% ipython --no-banner

In [1]: import numpy as np

In [2]: np.set_printoptions(precision=3, suppress=True, linewidth=100, floatmode="fixed")

In [3]: def rd(a):
   ...:     return np.round(a, 3) + 0
   ...: 

In [4]: arr = np.array([[0, 0, 0, 0, 1],
   ...:     [0, 1, 0, 0, 0],
   ...:     [1, 0, 0, 0, 0],
   ...:     [0, 0, 0, 1, 0],
   ...:     [0, 0, 1, 0, 0]])

In [5]: print(arr)
[[0 0 0 0 1]
 [0 1 0 0 0]
 [1 0 0 0 0]
 [0 0 0 1 0]
 [0 0 1 0 0]]

In [6]: # a transition matrix

In [7]: proj = np.triu(np.array([[1, -2, 1, -1, 0],
   ...:     [3, -2, 1, -2, 3],
   ...:     [3, 0, 1, 3, 3],
   ...:     [-1, 1, -1, 1, -1],
   ...:     [-3, 2, -1, 1, 2]]), 1) + np.eye(5)

In [8]: M2 = proj @ arr @ np.linalg.inv(proj)

In [9]: print(np.trace(M2), np.trace(arr))
2.0 2

In [10]: print(rd(np.poly(M2)))
[ 1.000 -2.000  1.000 -1.000  2.000 -1.000]

In [11]: cent = np.array([[-1.1, 0.1, -0.3, -2.4], [0.2, -1.5, 1.0, -0.6]])

In [12]: rng = np.random.default_rng(93236)

In [13]: feats = np.array([[1, 0],
    ...:     [-4, -3],
    ...:     [3, 0],
    ...:     [-3, 4],
    ...:     [5, 5],
    ...:     [5, -4],
    ...:     [4, -3],
    ...:     [5, 4],
    ...:     [1, 2],
    ...:     [-5, -5],
    ...:     [5, -2],
    ...:     [4, 3],
    ...:     [5, 3],
    ...:     [4, -3],
    ...:     [-3, -1]]) @ cent + 0.02 * rng.normal(size=(15, 4))

In [14]: print(rd(feats))
[[ -1.117   0.087  -0.328  -2.436]
 [  3.785   4.063  -1.775  11.378]
 [ -3.316   0.296  -0.898  -7.178]
 [  4.096  -6.313   4.903   4.837]
 [ -4.479  -6.980   3.481 -14.990]
 [ -6.294   6.487  -5.501  -9.582]
 [ -4.975   4.897  -4.181  -7.825]
 [ -4.690  -5.514   2.490 -14.401]
 [ -0.678  -2.912   1.700  -3.592]
 [  4.508   6.987  -3.499  14.980]
 [ -5.884   3.477  -3.518 -10.820]
 [ -3.764  -4.096   1.797 -11.404]
 [ -4.877  -4.045   1.532 -13.797]
 [ -5.014   4.880  -4.178  -7.773]
 [  3.108   1.213  -0.083   7.794]]

In [15]: G = arr.T @ arr

In [16]: print(rd(np.linalg.svd(arr, compute_uv=False) ** 2))
[1.000 1.000 1.000 1.000 1.000]

In [17]: print((arr @ arr.T).shape)
(5, 5)

In [18]: print(np.diag(G))
[1 1 1 1 1]

In [19]: print([round(float(x), 3) for x in np.linalg.svd(feats, compute_uv=False)[:3]])
[43.368, 21.51, 0.071]

In [20]: print(rd(np.linalg.norm(feats, 2) / np.linalg.norm(feats)))
0.896

In [21]: print(np.linalg.cond(feats) > 100)
True

In [22]: print(round(np.log10(np.linalg.cond(feats))))
3

In [23]: cen = (feats - feats.mean(axis=0)) / feats.std(axis=0)

In [24]: print(rd(cen.std(axis=0)))
[1.000 1.000 1.000 1.000]

In [25]: b = np.linalg.lstsq(np.delete(cen, 3, axis=1), cen[:, 3])[0]

In [26]: print(np.abs(b).argmax())
0

In [27]: A = np.array([[1, 2, 3, 2, 3, 0],
    ...:     [3, 3, 2, 2, 3, 2],
    ...:     [3, 2, 1, 0, 0, 2],
    ...:     [2, 2, 0, 0, 2, 2],
    ...:     [2, 1, 0, 1, 0, 2],
    ...:     [1, 1, 3, 1, 2, 3]])

In [28]: print(A.sum(axis=1))
[11 15  8  8  6 11]

In [29]: print(np.abs(A).max())
3

In [30]: print(np.count_nonzero(A))
29

In [31]: print(np.linalg.matrix_rank(A))
6

In [32]: J = np.load("mat.npy")

In [33]: print(J)
[[-2.000  1.000  1.000  1.000]
 [ 1.000 -2.000  1.000  1.000]
 [ 1.000  1.000 -2.000  1.000]
 [ 1.000  1.000  1.000 -2.000]]

In [34]: M2 = np.linalg.inv(J)

In [35]: print(rd(np.linalg.slogdet(J)[0]))
-1.0

In [36]: print(rd(J @ M2))
[[1.000 0.000 0.000 0.000]
 [0.000 1.000 0.000 0.000]
 [0.000 0.000 1.000 0.000]
 [0.000 0.000 0.000 1.000]]

In [37]: print(rd(np.linalg.inv(M2)))
[[-2.000  1.000  1.000  1.000]
 [ 1.000 -2.000  1.000  1.000]
 [ 1.000  1.000 -2.000  1.000]
 [ 1.000  1.000  1.000 -2.000]]

In [38]: print(rd(np.linalg.det(J) * M2))
[[ 0.000 -9.000 -9.000 -9.000]
 [-9.000  0.000 -9.000 -9.000]
 [-9.000 -9.000  0.000 -9.000]
 [-9.000 -9.000 -9.000  0.000]]

In [39]: print((np.abs(M2) > 1e-9).astype(int))
[[0 1 1 1]
 [1 0 1 1]
 [1 1 0 1]
 [1 1 1 0]]

In [40]: evals, evecs = np.linalg.eig(J)

In [41]: print(rd(J @ evecs[:, 0] - evals[0] * evecs[:, 0]))
[0.000 0.000 0.000 0.000]

In [42]: print(rd(np.sort(np.linalg.eigvals(np.linalg.inv(J)))))
[-0.333 -0.333 -0.333  1.000]

In [43]: W0 = np.load("data.npy")

In [44]: print(W0)
[[5 1 3 1]
 [1 5 1 3]
 [3 1 5 1]
 [1 3 1 5]]

In [45]: x = np.array([1, 2, 1, 0])

In [46]: h = np.maximum(W0 @ x, 0)

In [47]: print(W0 * (h > 1e-9)[:, None])
[[5 1 3 1]
 [1 5 1 3]
 [3 1 5 1]
 [1 3 1 5]]

In [48]: print(rd(np.tanh(W0 @ x)))
[1.000 1.000 1.000 1.000]

In [49]: print(np.flatnonzero(h > 1e-9))
[0 1 2 3]

In [50]: print(W0.T @ h)
[100 104 100  96]

In [51]: print(h)
[10 12 10  8]

In [52]: x = np.ones(4)

In [53]: for _ in range(6):
    ...:     x = W0 @ x
    ...:     x /= np.linalg.norm(x)
    ...:     print(round(x @ W0 @ x, 3))
    ...: 
10.0
10.0
10.0
10.0
10.0
10.0

In [54]: print(rd(np.linalg.eigvalsh(W0)[-1]))
10.0

In [55]: proj = np.triu(np.array([[2, 0, 0, 0], [2, 0, 1, 3], [0, 3, 1, 2], [1, 1, 1, 3]]), 1) + np.eye(4)

In [56]: M2 = proj @ W0 @ np.linalg.inv(proj)

In [57]: print(proj @ W0 - W0 @ proj)
[[  0.000   0.000  -1.000  -9.000]
 [  6.000  10.000   3.000  -1.000]
 [  2.000   6.000   1.000  -3.000]
 [  0.000   0.000  -3.000 -11.000]]

In [58]: print(rd(np.linalg.det(M2)))
240.0

In [59]: print(np.linalg.matrix_rank(M2))
4

In [60]: print(M2)
[[  5.000   1.000   2.000  -6.000]
 [  7.000  15.000  -6.000 -14.000]
 [  5.000   7.000   0.000 -10.000]
 [  1.000   3.000  -2.000   0.000]]

In [61]: f = np.array([0, 1, 2, 2])

In [62]: M2 = W0 + np.outer(f, np.eye(4)[2])

In [63]: print(rd(np.linalg.det(M2) / np.linalg.det(W0)), rd(1 + np.linalg.solve(W0, f)[2]))
1.583 1.583

In [64]: X = np.load("a.npy")

In [65]: print(X)
[[2 0 1 0 1 0 0 3 0 1]
 [3 0 2 1 2 2 0 0 1 1]
 [3 2 3 0 0 0 0 1 1 2]
 [3 3 1 0 0 0 1 3 0 1]
 [1 1 0 0 2 2 1 2 2 0]
 [1 2 0 0 1 1 1 3 0 1]
 [3 2 0 0 1 2 1 1 2 3]
 [2 2 2 0 1 0 3 2 0 1]
 [0 3 0 1 3 1 0 1 1 3]
 [1 0 0 0 3 0 1 0 3 0]]

In [66]: M2 = X[0, 0] * X[1:] - np.outer(X[1:, 0], X[0])

In [67]: print(M2)
[[ 0  0  1  2  1  4  0 -9  2 -1]
 [ 0  4  3  0 -3  0  0 -7  2  1]
 [ 0  6 -1  0 -3  0  2 -3  0 -1]
 [ 0  2 -1  0  3  4  2  1  4 -1]
 [ 0  4 -1  0  1  2  2  3  0  1]
 [ 0  4 -3  0 -1  4  2 -7  4  3]
 [ 0  4  2  0  0  0  6 -2  0  0]
 [ 0  6  0  2  6  2  0  2  2  6]
 [ 0  0 -1  0  5  0  2 -3  6 -1]]

In [68]: print(np.flatnonzero(~M2.round(6).any(axis=1)))
[]

In [69]: mat = np.load("case0.npy")

In [70]: print(rd(mat))
[[ 0.055  0.742 -1.122 -0.987  1.804  0.296 -0.893  0.897 -1.127]
 [-0.820 -1.357  0.089  0.656 -0.713 -0.205  2.303 -0.443  0.002]
 [-0.988 -1.039 -0.916 -0.074  0.751  0.011  2.099  0.261 -1.031]
 [ 0.601  1.251 -0.504 -0.852  1.213  0.261 -1.978  0.666 -0.445]
 [ 0.227 -0.393  1.295  0.933 -1.878 -0.276  0.233 -0.902  1.332]
 [-0.447  0.081 -1.360 -0.832  1.827  0.244  0.326  0.853 -1.421]
 [ 0.829  1.359 -0.067 -0.644  0.684  0.202 -2.314  0.430  0.021]
 [-0.292  0.305 -1.321 -0.909  1.874  0.268 -0.073  0.893 -1.365]
 [ 0.871  1.363  0.041 -0.583  0.544  0.184 -2.358  0.366  0.135]
 [-0.713 -0.361 -1.328 -0.616  1.590  0.176  1.075  0.706 -1.417]
 [-0.789 -0.509 -1.282 -0.524  1.466  0.148  1.313  0.636 -1.379]
 [ 0.995  1.081  0.866  0.026 -0.666  0.004 -2.154 -0.218  0.980]
 [-0.993 -1.270 -0.535  0.252  0.147 -0.087  2.367 -0.038 -0.646]
 [-0.908 -0.778 -1.145 -0.324  1.167  0.086  1.729  0.475 -1.253]
 [ 1.002  1.127  0.803 -0.032 -0.563  0.021 -2.212 -0.167  0.918]
 [ 0.021 -0.653  1.178  0.980 -1.838 -0.293  0.721 -0.905  1.191]
 [-0.856 -1.363 -0.002  0.605 -0.596 -0.191  2.343 -0.389 -0.093]
 [ 0.021 -0.652  1.178  0.980 -1.839 -0.293  0.719 -0.906  1.192]
 [ 0.154 -0.488  1.260  0.955 -1.873 -0.283  0.409 -0.908  1.288]
 [-0.994 -1.268 -0.540  0.248  0.155 -0.086  2.365 -0.034 -0.652]
 [-0.847 -1.362  0.022  0.619 -0.627 -0.195  2.334 -0.404 -0.068]
 [ 0.007  0.686 -1.158 -0.983  1.827  0.294 -0.784  0.903 -1.169]
 [-0.087  0.573 -1.221 -0.970  1.860  0.289 -0.568  0.909 -1.242]
 [-0.100  0.557 -1.229 -0.967  1.863  0.288 -0.538  0.909 -1.252]
 [ 0.074 -0.589  1.213  0.972 -1.856 -0.290  0.599 -0.908  1.232]
 [-0.207  0.419 -1.286 -0.939  1.878  0.278 -0.281  0.904 -1.321]
 [-0.943 -0.876 -1.073 -0.238  1.028  0.060  1.873  0.403 -1.184]
 [-0.969 -1.320 -0.381  0.365 -0.078 -0.120  2.400 -0.146 -0.488]
 [-0.870 -0.686 -1.201 -0.398  1.281  0.109  1.589  0.536 -1.306]
 [-0.562 -0.101 -1.365 -0.754  1.753  0.219  0.639  0.803 -1.438]
 [ 0.094  0.785 -1.092 -0.988  1.782  0.296 -0.978  0.891 -1.092]
 [ 0.773  0.477  1.294  0.545 -1.495 -0.154 -1.262 -0.652  1.389]
 [ 0.998  1.251  0.580 -0.217 -0.215  0.076 -2.350  0.005  0.693]
 [-0.712 -0.360 -1.328 -0.617  1.591  0.176  1.073  0.706 -1.417]
 [-1.004 -1.164 -0.747  0.080  0.473 -0.036  2.256  0.122 -0.862]
 [-0.535 -0.055 -1.366 -0.775  1.775  0.225  0.562  0.817 -1.436]
 [ 0.797  0.526  1.276  0.513 -1.449 -0.144 -1.340 -0.627  1.373]
 [ 0.678  0.298  1.341  0.652 -1.636 -0.187 -0.971 -0.732  1.427]
 [-0.930 -0.839 -1.102 -0.272  1.084  0.071  1.819  0.432 -1.212]]

In [71]: print([round(float(x), 3) for x in np.linalg.svd(mat, compute_uv=False)[:3]])
[14.474, 11.895, 0.0]

In [72]: print(np.linalg.cond(mat) > 100)
True

In [73]: print(np.argsort(-np.linalg.norm(mat, axis=0).round(6), kind="stable")[:3])
[6 4 8]

In [74]: print(np.linalg.matrix_rank(mat, rtol=0.1))
2

In [75]: print(rd(np.linalg.norm(mat, 2) / np.linalg.norm(mat)))
0.773
